$ python -q
>>> import numpy as np
>>> from numpy import linalg as LA
>>> np.set_printoptions(precision=2, suppress=True, linewidth=100)
>>> K = np.array([[2, 1, 0, 0, 0, 0],
...     [3, 0, 0, 0, 0, 0],
...     [1, 3, 0, 0, 0, 0],
...     [0, 0, 2, 1, 0, 0],
...     [0, 0, 3, 0, 0, 0],
...     [0, 0, 1, 3, 0, 0],
...     [0, 0, 0, 0, 2, 1],
...     [0, 0, 0, 0, 3, 0],
...     [0, 0, 0, 0, 1, 3]])
>>> K
array([[2, 1, 0, 0, 0, 0],
       [3, 0, 0, 0, 0, 0],
       [1, 3, 0, 0, 0, 0],
       [0, 0, 2, 1, 0, 0],
       [0, 0, 3, 0, 0, 0],
       [0, 0, 1, 3, 0, 0],
       [0, 0, 0, 0, 2, 1],
       [0, 0, 0, 0, 3, 0],
       [0, 0, 0, 0, 1, 3]])
>>> vec = np.array([0, 0, -1, -1, 0, 2])
>>> target = K @ vec
>>> LA.solve(K.T @ K, K.T @ target)
array([ 0.,  0., -1., -1.,  0.,  2.])
>>> rng = np.random.default_rng(569)
>>> target = target + 0.1 * rng.normal(size=9)
>>> target
array([-0.06, -0.1 ,  0.1 , -2.99, -3.22, -3.98,  2.2 , -0.08,  5.96])
>>> coef, *_ = LA.lstsq(K, target)
>>> coef
array([-0.04,  0.04, -1.06, -0.96,  0.01,  2.  ])
>>> [round(float(LA.norm(LA.solve(K.T @ K + lam * np.eye(6), K.T @ target))), 2) for lam in (0, 1, 10, 100)]
[2.46, 2.24, 1.33, 0.29]
>>> np.round(LA.norm(target - K @ coef), 2)
np.float64(0.24)
>>> round(float(LA.norm(K) ** 2 / LA.norm(K, 2) ** 2), 2)
4.14
>>> LA.norm(K, axis=0)
array([3.74, 3.16, 3.74, 3.16, 3.74, 3.16])
>>> LA.norm(K, axis=1)
array([2.24, 3.  , 3.16, 2.24, 3.  , 3.16, 2.24, 3.  , 3.16])
>>> np.round(LA.norm(K, 1), 2), round(float(LA.norm(K, np.inf)), 2)
(np.float64(6.0), 4.0)
>>> Q, R = LA.qr(K)
>>> np.round(Q @ R, 2) + 0
array([[2., 1., 0., 0., 0., 0.],
       [3., 0., 0., 0., 0., 0.],
       [1., 3., 0., 0., 0., 0.],
       [0., 0., 2., 1., 0., 0.],
       [0., 0., 3., 0., 0., 0.],
       [0., 0., 1., 3., 0., 0.],
       [0., 0., 0., 0., 2., 1.],
       [0., 0., 0., 0., 3., 0.],
       [0., 0., 0., 0., 1., 3.]])
>>> np.allclose(R.T @ R, K.T @ K)
True
>>> round(float(abs(R[0, 0])), 2), np.round(LA.norm(K[:, 0]), 2)
(3.74, np.float64(3.74))
>>> Q.shape, R.shape
((9, 6), (6, 6))
>>> np.abs(np.diag(R))
array([3.74, 2.87, 3.74, 2.87, 3.74, 2.87])
>>> np.round(Q.T @ Q, 2) + 0
array([[1., 0., 0., 0., 0., 0.],
       [0., 1., 0., 0., 0., 0.],
       [0., 0., 1., 0., 0., 0.],
       [0., 0., 0., 1., 0., 0.],
       [0., 0., 0., 0., 1., 0.],
       [0., 0., 0., 0., 0., 1.]])
>>> Q.round(2) + 0
array([[-0.53,  0.1 ,  0.  ,  0.  ,  0.  ,  0.  ],
       [-0.8 , -0.37,  0.  ,  0.  ,  0.  ,  0.  ],
       [-0.27,  0.92,  0.  ,  0.  ,  0.  ,  0.  ],
       [ 0.  ,  0.  , -0.53, -0.1 ,  0.  ,  0.  ],
       [ 0.  ,  0.  , -0.8 ,  0.37,  0.  ,  0.  ],
       [ 0.  ,  0.  , -0.27, -0.92,  0.  ,  0.  ],
       [ 0.  ,  0.  ,  0.  ,  0.  , -0.53, -0.1 ],
       [ 0.  ,  0.  ,  0.  ,  0.  , -0.8 ,  0.37],
       [ 0.  ,  0.  ,  0.  ,  0.  , -0.27, -0.92]])
>>> proj = K @ LA.solve(K.T @ K, K.T)
>>> LA.matrix_rank(np.eye(9) - proj)
np.int64(3)
>>> proj
array([[ 0.3 ,  0.39,  0.23,  0.  ,  0.  ,  0.  ,  0.  ,  0.  ,  0.  ],
       [ 0.39,  0.78, -0.13,  0.  ,  0.  ,  0.  ,  0.  ,  0.  ,  0.  ],
       [ 0.23, -0.13,  0.92,  0.  ,  0.  ,  0.  ,  0.  ,  0.  ,  0.  ],
       [ 0.  ,  0.  ,  0.  ,  0.3 ,  0.39,  0.23,  0.  ,  0.  ,  0.  ],
       [ 0.  ,  0.  ,  0.  ,  0.39,  0.78, -0.13,  0.  ,  0.  ,  0.  ],
       [ 0.  ,  0.  ,  0.  ,  0.23, -0.13,  0.92,  0.  ,  0.  ,  0.  ],
       [ 0.  ,  0.  ,  0.  ,  0.  ,  0.  ,  0.  ,  0.3 ,  0.39,  0.23],
       [ 0.  ,  0.  ,  0.  ,  0.  ,  0.  ,  0.  ,  0.39,  0.78, -0.13],
       [ 0.  ,  0.  ,  0.  ,  0.  ,  0.  ,  0.  ,  0.23, -0.13,  0.92]])
>>> out = np.c_[K[:, :4] @ np.array([[0, -2, -1, 1], [1, -2, -1, 0], [0, 0, 0, 0], [-1, 2, 2, -2]]), np.array([3, 2, 0, 0, 1, 3, 2, 3, 0])]
>>> out
array([[ 1, -6, -3,  2,  3],
       [ 0, -6, -3,  3,  2],
       [ 3, -8, -4,  1,  0],
       [-1,  2,  2, -2,  0],
       [ 0,  0,  0,  0,  1],
       [-3,  6,  6, -6,  3],
       [ 0,  0,  0,  0,  2],
       [ 0,  0,  0,  0,  3],
       [ 0,  0,  0,  0,  0]])
>>> LA.matrix_rank(out)
np.int64(4)
>>> A = np.array([[-1, -1, 3, 0], [0, -2, 0, -2], [0, 0, 0, 2], [0, 0, 0, -3]])
>>> A
array([[-1, -1,  3,  0],
       [ 0, -2,  0, -2],
       [ 0,  0,  0,  2],
       [ 0,  0,  0, -3]])
>>> rank = LA.matrix_rank(A)
>>> rank
np.int64(3)
>>> ns = LA.svd(A)[2][rank:].T
>>> np.round(ns[:, 0] / ns[np.abs(ns[:, 0]).round(6).argmax(), 0], 2) + 0
array([1.  , 0.  , 0.33, 0.  ])
>>> LA.matrix_rank(A.T @ A), LA.matrix_rank(A @ A.T)
(np.int64(3), np.int64(3))
>>> ns.shape
(4, 1)
>>> [int(LA.matrix_rank(A[:, :j + 1])) for j in range(4)]
[1, 2, 2, 3]
>>> [int(LA.matrix_rank(np.delete(A, i, axis=0))) for i in range(4)]
[2, 2, 3, 3]
>>> idx = rng.permutation(4)
>>> idx
array([3, 2, 0, 1])
>>> out = A[idx][:, idx]
>>> np.round(LA.det(out), 2), round(float(LA.det(A[idx])), 2)
(np.float64(0.0), 0.0)
>>> np.allclose(out, A)
False
>>> np.sort(np.abs(LA.eigvals(out)))
array([0., 1., 2., 3.])
>>> np.diag(out)
array([-3,  0, -1, -2])
>>> arr = np.load("arr.npy")
>>> arr
array([[-12.93,   9.59,   4.2 ,  11.08,  -0.6 ],
       [ 15.42,  -4.72,  -6.88,  -9.6 ,   0.72],
       [-13.53,   8.69,   4.77,  10.88,  -0.63],
       [-13.88,   8.1 ,   5.12,  10.72,  -0.64],
       [-10.5 ,  12.39,   2.12,  11.48,  -0.48],
       [ 12.43, -10.26,  -3.75, -11.22,   0.57],
       [-11.34,  11.54,   2.81,  11.41,  -0.52],
       [ -2.85,  16.64,  -3.13,  10.26,  -0.11],
       [  7.78,  15.61,  -8.49,   4.85,   0.4 ],
       [  7.93, -14.4 ,  -0.2 , -11.39,   0.35],
       [-12.83, -11.57,  10.05,  -0.36,  -0.63],
       [-14.05,  -9.84,  10.21,   1.13,  -0.68],
       [  9.48,  14.63,  -9.12,   3.54,   0.47],
       [ -3.83,  16.35,  -2.53,  10.56,  -0.15],
       [ -9.28,  13.43,   1.18,  11.48,  -0.42],
       [-10.01,  12.82,   1.75,  11.49,  -0.45],
       [ -5.54,  15.7 ,  -1.43,  10.99,  -0.23],
       [ 16.04,   4.7 ,  -9.84,  -4.82,   0.77],
       [-15.69,   3.84,   7.27,   9.25,  -0.74],
       [ 16.39,   0.68,  -8.9 ,  -7.14,   0.78],
       [  3.93,  16.88,  -6.8 ,   7.3 ,   0.22],
       [ 12.87,  -9.68,  -4.14, -11.1 ,   0.59],
       [  7.07, -14.92,   0.4 , -11.27,   0.31],
       [ 16.34,  -0.23,  -8.62,  -7.61,   0.77],
       [ 12.52,  11.94,  -9.99,   0.69,   0.61],
       [-14.  ,  -9.91,  10.21,   1.07,  -0.68],
       [  4.85, -15.99,   1.88, -10.83,   0.2 ],
       [-16.04,  -4.69,   9.84,   4.82,  -0.77],
       [  0.73,  17.14,  -5.17,   8.89,   0.06]])
>>> u, r1 = arr[19], arr[9]
>>> round(float(u @ u), 2)
400.0
>>> p = (u @ r1) / (u @ u) * u
>>> LA.matrix_rank(np.outer(u, r1))
np.int64(1)
>>> round((r1 - p) @ u, 2)
np.float64(-0.0)
>>> M = np.tanh(np.array([[-1.0, -0.7, -2.3, 1.0],
...     [-1.6, 1.0, 0.4, -1.4],
...     [-0.1, -0.8, 0.4, 0.6],
...     [-1.2, 0.3, 0.1, -0.6],
...     [-1.6, -1.4, 1.7, 0.6],
...     [1.0, -0.9, -0.5, 0.7],
...     [-0.9, -0.3, 0.9, 1.1],
...     [-0.3, 1.6, -0.5, 0.2],
...     [-2.0, 0.3, -0.7, 0.4],
...     [-1.8, -1.2, -0.2, 1.3],
...     [-0.4, -2.0, -1.4, -1.9],
...     [-0.6, -0.8, 0.6, -0.2],
...     [-1.3, 1.3, 0.5, 0.9],
...     [-1.7, -0.2, -0.6, 1.1],
...     [-1.8, 1.5, -0.8, -0.1],
...     [-0.9, -2.2, -0.3, -1.0]]) @ np.array([[0.2, 0.1, 0.6, 2.2, 0.9, 1.0, -1.5],
...     [0.0, -1.9, -0.7, 1.2, -0.4, 0.2, 0.1],
...     [0.5, 0.5, 1.0, -1.0, -0.5, -1.6, 0.7],
...     [0.9, -0.7, -2.0, 1.2, 1.3, -0.4, 0.2]]))
>>> M.round(2) + 0
array([[-0.42, -0.55, -1.  ,  0.43,  0.95,  0.97,  0.02],
       [-0.88, -0.71,  0.91, -1.  , -1.  , -0.9 ,  0.99],
       [ 0.62,  0.86, -0.29, -0.7 ,  0.67, -0.81,  0.44],
       [-0.62, -0.22,  0.35, -1.  , -0.97, -0.79,  0.94],
       [ 0.79,  0.99,  0.48, -1.  , -0.74, -1.  ,  1.  ],
       [ 0.52,  0.79, -0.58,  0.99,  0.98,  0.87, -0.95],
       [ 0.85,  0.16, -0.93, -0.96,  0.28, -0.99,  0.97],
       [-0.13, -1.  , -0.98,  0.96, -0.38,  0.63,  0.29],
       [-0.37, -0.89, -0.99, -0.99, -0.78, -0.75,  0.99],
       [ 0.61,  0.8 , -1.  , -1.  ,  0.57, -0.98,  0.99],
       [-0.99,  1.  ,  1.  , -1.  , -0.87,  0.98, -0.74],
       [ 0.  ,  0.96,  0.83, -1.  , -0.65, -0.93,  0.83],
       [ 0.66, -0.99, -0.99, -0.62, -0.65, -0.98,  0.99],
       [ 0.34, -0.7 , -1.  , -0.97,  0.27, -0.84,  0.98],
       [-0.69, -1.  , -0.99, -0.9 , -0.96, -0.18,  0.98],
       [-0.84,  1.  ,  0.99, -1.  , -0.79, -0.43,  0.62]])
>>> cent = arr[[23, 5]].astype(float)
>>> for _ in range(3):
...     idx = LA.norm(arr[:, None] - cent, axis=-1).argmin(axis=1)
...     cent = np.array([arr[idx == j].mean(axis=0) for j in range(2)])
... 
>>> idx
array([0, 1, 0, 0, 0, 1, 0, 0, 0, 1, 1, 1, 0, 0, 0, 0, 0, 0, 0, 1, 0, 1, 1, 1, 0, 1, 1, 1, 0])
>>> np.abs(cent[1] - cent[0]).argmax()
np.int64(1)
>>> np.bincount(idx)
array([17, 12])
>>> out = K / np.sqrt((K ** 2).mean(axis=1, keepdims=True))
>>> out[5]
array([0.  , 0.  , 0.77, 2.32, 0.  , 0.  ])
>>> LA.matrix_rank(out) == LA.matrix_rank(K)
np.True_
>>> LA.matrix_rank(K - K.mean(axis=1, keepdims=True))
np.int64(5)
>>> gram = np.cov(arr, rowvar=False)
>>> np.round(LA.eigvalsh(gram)[::-1], 2) + 0
array([242.5 , 151.91,   0.  ,   0.  ,   0.  ])
>>> arr.std(axis=0)
array([11.56, 11.38,  6.46,  8.7 ,  0.54])
>>> gram.shape
(5, 5)
>>> out = arr + rng.integers(-2, 3, (29, 2)) @ rng.integers(-2, 3, (2, 5))
>>> out
array([[-13.93,   8.59,   6.2 ,   9.08,  -2.6 ],
       [ 16.42,  -6.72,  -8.88, -10.6 ,  -3.28],
       [-12.53,   7.69,   2.77,  10.88,  -2.63],
       [-15.88,   9.1 ,   9.12,   9.72,   1.36],
       [-11.5 ,  12.39,   4.12,  10.48,  -0.48],
       [ 12.43,  -8.26,  -3.75,  -9.22,   4.57],
       [-10.34,  12.54,   0.81,  13.41,   1.48],
       [ -0.85,  18.64,  -7.13,  14.26,   3.89],
       [  9.78,  17.61, -12.49,   8.85,   4.4 ],
       [  6.93, -15.4 ,   1.8 , -13.39,  -1.65],
       [-13.83, -10.57,  12.05,  -0.36,   1.37],
       [-13.05,  -8.84,   8.21,   3.13,   1.32],
       [  7.48,  14.63,  -5.12,   1.54,   0.47],
       [ -4.83,  17.35,  -0.53,  10.56,   1.85],
       [ -8.28,  13.43,  -0.82,  12.48,  -0.42],
       [-12.01,  11.82,   5.75,   8.49,  -2.45],
       [ -3.54,  13.7 ,  -5.43,  10.99,  -4.23],
       [ 16.04,   6.7 ,  -9.84,  -2.82,   4.77],
       [-16.69,   1.84,   9.27,   6.25,  -4.74],
       [ 17.39,   2.68, -10.9 ,  -4.14,   4.78],
       [  2.93,  16.88,  -4.8 ,   6.3 ,   0.22],
       [ 13.87,  -7.68,  -6.14,  -8.1 ,   4.59],
       [  8.07, -13.92,  -1.6 ,  -9.27,   2.31],
       [ 15.34,   0.77,  -6.62,  -7.61,   2.77],
       [ 14.52,   9.94, -13.99,   0.69,  -3.39],
       [-15.  , -11.91,  12.21,  -1.93,  -4.68],
       [  3.85, -16.99,   3.88, -12.83,  -1.8 ],
       [-14.04,  -2.69,   5.84,   8.82,   3.23],
       [  1.73,  19.14,  -7.17,  11.89,   4.06]])
>>> LA.matrix_rank(out - arr, tol=1e-8)
np.int64(2)
>>> out - arr
array([[-1., -1.,  2., -2., -2.],
       [ 1., -2., -2., -1., -4.],
       [ 1., -1., -2.,  0., -2.],
       [-2.,  1.,  4., -1.,  2.],
       [-1.,  0.,  2., -1.,  0.],
       [ 0.,  2.,  0.,  2.,  4.],
       [ 1.,  1., -2.,  2.,  2.],
       [ 2.,  2., -4.,  4.,  4.],
       [ 2.,  2., -4.,  4.,  4.],
       [-1., -1.,  2., -2., -2.],
       [-1.,  1.,  2.,  0.,  2.],
       [ 1.,  1., -2.,  2.,  2.],
       [-2.,  0.,  4., -2.,  0.],
       [-1.,  1.,  2.,  0.,  2.],
       [ 1.,  0., -2.,  1.,  0.],
       [-2., -1.,  4., -3., -2.],
       [ 2., -2., -4.,  0., -4.],
       [ 0.,  2.,  0.,  2.,  4.],
       [-1., -2.,  2., -3., -4.],
       [ 1.,  2., -2.,  3.,  4.],
       [-1.,  0.,  2., -1.,  0.],
       [ 1.,  2., -2.,  3.,  4.],
       [ 1.,  1., -2.,  2.,  2.],
       [-1.,  1.,  2.,  0.,  2.],
       [ 2., -2., -4.,  0., -4.],
       [-1., -2.,  2., -3., -4.],
       [-1., -1.,  2., -2., -2.],
       [ 2.,  2., -4.,  4.,  4.],
       [ 1.,  2., -2.,  3.,  4.]])
>>> np.round(LA.svd(out - arr, compute_uv=False), 2) + 0
array([22.49, 14.57,  0.  ,  0.  ,  0.  ])
